% python3 -q
>>> import numpy as np
>>> np.set_printoptions(precision=2, suppress=True, linewidth=100, sign=" ")
>>> K = np.load("a.npy")
>>> K
array([[ 0.75,  0.25,  0.  ],
       [ 0.  ,  0.75,  0.25],
       [ 0.29,  0.14,  0.57]])
>>> proj = np.triu(np.array([[0, 3, 2], [0, 0, 0], [3, 1, 1]]), 1) + np.eye(3)
>>> M2 = proj @ K @ np.linalg.inv(proj)
>>> np.linalg.matrix_rank(M2)
np.int64(3)
>>> np.poly(M2)
array([ 1.  , -2.07,  1.38, -0.31])
>>> proj @ K - K @ proj
array([[ 0.58,  0.28,  0.39],
       [ 0.  ,  0.  ,  0.  ],
       [ 0.  , -0.87, -0.58]])
>>> round(np.trace(M2), 2), np.trace(K)
(np.float64(2.07), np.float64(2.07))
>>> M2
array([[ 1.33, -1.21, -0.77],
       [ 0.  ,  0.75,  0.25],
       [ 0.29, -0.73, -0.01]])
>>> A = np.diag(np.array([5, 4, 3, 0]))
>>> A
array([[ 5,  0,  0,  0],
       [ 0,  4,  0,  0],
       [ 0,  0,  3,  0],
       [ 0,  0,  0,  0]])
>>> A @ A
array([[ 25,   0,   0,   0],
       [  0,  16,   0,   0],
       [  0,   0,   9,   0],
       [  0,   0,   0,   0]])
>>> np.flatnonzero(np.linalg.matrix_power((A != 0) + (A.T != 0) + np.eye(4), 4)[0])
array([ 0])
>>> (np.linalg.matrix_power((A != 0) + (A.T != 0) + np.eye(4), 4) > 0).astype(int)
array([[ 1,  0,  0,  0],
       [ 0,  1,  0,  0],
       [ 0,  0,  1,  0],
       [ 0,  0,  0,  1]])
>>> round(np.linalg.det(A), 2)
np.float64(0.0)
>>> mat = np.array([[-2.0, -3.0, 0.0], [-3.0, -2.0, 0.0], [0.0, 0.0, -2.0]])
>>> mat
array([[-2., -3.,  0.],
       [-3., -2.,  0.],
       [ 0.,  0., -2.]])
>>> proj = np.triu(np.array([[-3, 0, -7], [7, -7, 1], [6, -8, 1]]), 1) + np.eye(3)
>>> M2 = proj @ mat @ np.linalg.inv(proj)
>>> proj @ mat - mat @ proj
array([[  0.,   0.,   3.],
       [  0.,   0., -21.],
       [  0.,   0.,   0.]])
>>> np.poly(M2)
array([  1.,   6.,   3., -10.])
>>> M2
array([[ -2.,  -3.,   3.],
       [ -3.,  -2., -21.],
       [  0.,   0.,  -2.]])
>>> np.trace(M2), np.trace(mat)
(np.float64(-6.0), np.float64(-6.0))
>>> np.linalg.matrix_rank(M2)
np.int64(3)
>>> arr = np.array([[5, 6, 7], [8, 9, 10], [11, 12, 13], [14, 15, 16]])
>>> np.unique(arr.round(6), axis=0).shape
(4, 3)
>>> round(float(np.trace(np.linalg.pinv(arr) @ arr)), 2)
2.0
>>> rng = np.random.default_rng(3425)
>>> M2 = arr + rng.integers(-2, 3, (4, 2)) @ rng.integers(-2, 3, (2, 3))
>>> M2
array([[  3,   5,  11],
       [ 14,  12,  10],
       [ 17,  15,  13],
       [ 18,  17,  17]])
>>> np.abs(M2 - arr).sum(axis=1)
array([ 7,  9,  9,  7])
>>> np.linalg.matrix_rank(M2 - arr, tol=1e-8)
np.int64(2)
>>> M2 - arr
array([[-2, -1,  4],
       [ 6,  3,  0],
       [ 6,  3,  0],
       [ 4,  2,  1]])
>>> Uu, sv, VT = np.linalg.svd(M2, full_matrices=False)
>>> np.cumsum(sv ** 2) / np.sum(sv ** 2)
array([ 0.98,  1.  ,  1.  ])
>>> np.abs(VT[0])
array([ 0.61,  0.57,  0.55])
>>> np.round(sv / sv[0], 2) + 0
array([ 1.  ,  0.15,  0.  ])
>>> X = np.loadtxt("test0.csv", delimiter=",")
>>> X
array([[-0.95, -0.31,  0.11],
       [-0.08, -0.11, -0.99],
       [ 0.32, -0.95,  0.08]])
>>> Q = X.astype(float).copy()
>>> for j in range(3):
...     Q[:, j] -= Q[:, :j] @ (Q[:, :j].T @ Q[:, j])
...     Q[:, j] /= np.linalg.norm(Q[:, j])
... 
>>> np.round(Q.T @ X, 2) + 0
array([[ 1.,  0.,  0.],
       [ 0.,  1.,  0.],
       [ 0.,  0.,  1.]])
